$ python3 -q
>>> import numpy as np
>>> np.set_printoptions(precision=3, suppress=True, linewidth=200, floatmode="fixed")
>>> def rd(a):
...     return np.round(a, 3) + 0
... 
>>> E = np.load("dump.npy")
>>> print(E)
[[ 20.104  16.590   3.751   3.751  16.590]
 [ 19.807  16.368   3.711   3.711  16.368]
 [ 15.397  13.053   3.091   3.091  13.053]
 [  8.997   8.113   2.049   2.049   8.113]
 [  6.192   5.854   1.501   1.501   5.854]
 [  5.945   5.650   1.449   1.449   5.650]
 [  2.408   2.548   0.568   0.568   2.548]
 [  2.372   2.513   0.557   0.557   2.513]
 [  0.796   0.858   0.089   0.089   0.858]
 [  0.364   0.379   0.017   0.017   0.379]
 [ -3.612  -2.917   0.422   0.422  -2.917]
 [-14.766 -10.585   1.789   1.789 -10.585]
 [-37.889 -25.927   3.991   3.991 -25.927]]
>>> # columns 2 and 3 are equal
>>> rng = np.random.default_rng(84064)
>>> Y = E + rng.integers(-2, 3, (13, 3)) @ rng.integers(-2, 3, (3, 5))
>>> print(rd(Y))
[[ 20.104  16.590   3.751   3.751  16.590]
 [ 11.807   8.368   7.711   3.711  14.368]
 [ 16.397  12.053   3.091   5.091  10.053]
 [ 14.997  18.113  -1.951   6.049  10.113]
 [  0.192   3.854   3.501   1.501   7.854]
 [  1.945   5.650   2.449  11.449   0.650]
 [ -5.592  -1.452   3.568   6.568  -0.452]
 [  5.372   3.513  -0.443  -7.443   7.513]
 [ -6.204  -4.142   3.089   4.089  -2.142]
 [  0.364   4.379  -0.983  -1.983   5.379]
 [ -3.612  -6.917   1.422   2.422  -7.917]
 [ -7.766  -5.585  -1.211  -2.211  -7.585]
 [-41.889 -25.927   4.991  13.991 -30.927]]
>>> print(rd(np.abs(Y - E).sum(axis=1)))
[ 0.000 22.000  7.000 26.000 12.000 20.000 24.000 18.000 22.000 12.000 12.000 22.000 20.000]
>>> dist = np.linalg.norm(Y[:, None] - Y[None], axis=-1)
>>> print(dist.mean(axis=1).argmax())
12
>>> print(dist[7].round(6).argsort(kind="stable")[:4])
[7 9 4 1]
>>> print((dist + 1e9 * np.eye(13)).round(6).argmin(axis=1))
[ 2  2  3  2  9  6  8  9  6  4 11 10 11]
>>> print(dist.shape)
(13, 13)
>>> print(np.unravel_index(dist.round(6).argmax(), dist.shape))
(np.int64(0), np.int64(12))
>>> print(rd(dist[7]))
[24.765 17.403 19.249 22.291 11.073 20.705 20.511  0.000 20.767  7.777 22.986 22.612 71.182]
>>> C2 = np.cov(E, rowvar=False)
>>> print(np.argsort(-E.std(axis=0).round(6), kind="stable"))
[0 1 4 2 3]
>>> print(np.argwhere(np.triu(np.abs(np.corrcoef(E.T)) > 0.8, 1)))
[[0 1]
 [0 4]
 [1 4]
 [2 3]]
>>> print(rd(C2))
[[234.548 174.863   0.857   0.857 174.863]
 [174.863 130.895   1.562   1.562 130.895]
 [  0.857   1.562   2.105   2.105   1.562]
 [  0.857   1.562   2.105   2.105   1.562]
 [174.863 130.895   1.562   1.562 130.895]]
>>> print(rd(np.corrcoef(E.T)))
[[1.000 0.998 0.039 0.039 0.998]
 [0.998 1.000 0.094 0.094 1.000]
 [0.039 0.094 1.000 1.000 0.094]
 [0.039 0.094 1.000 1.000 0.094]
 [0.998 1.000 0.094 0.094 1.000]]
>>> print(np.corrcoef(E[:, 1], E[:, 4])[0, 1])
1.0
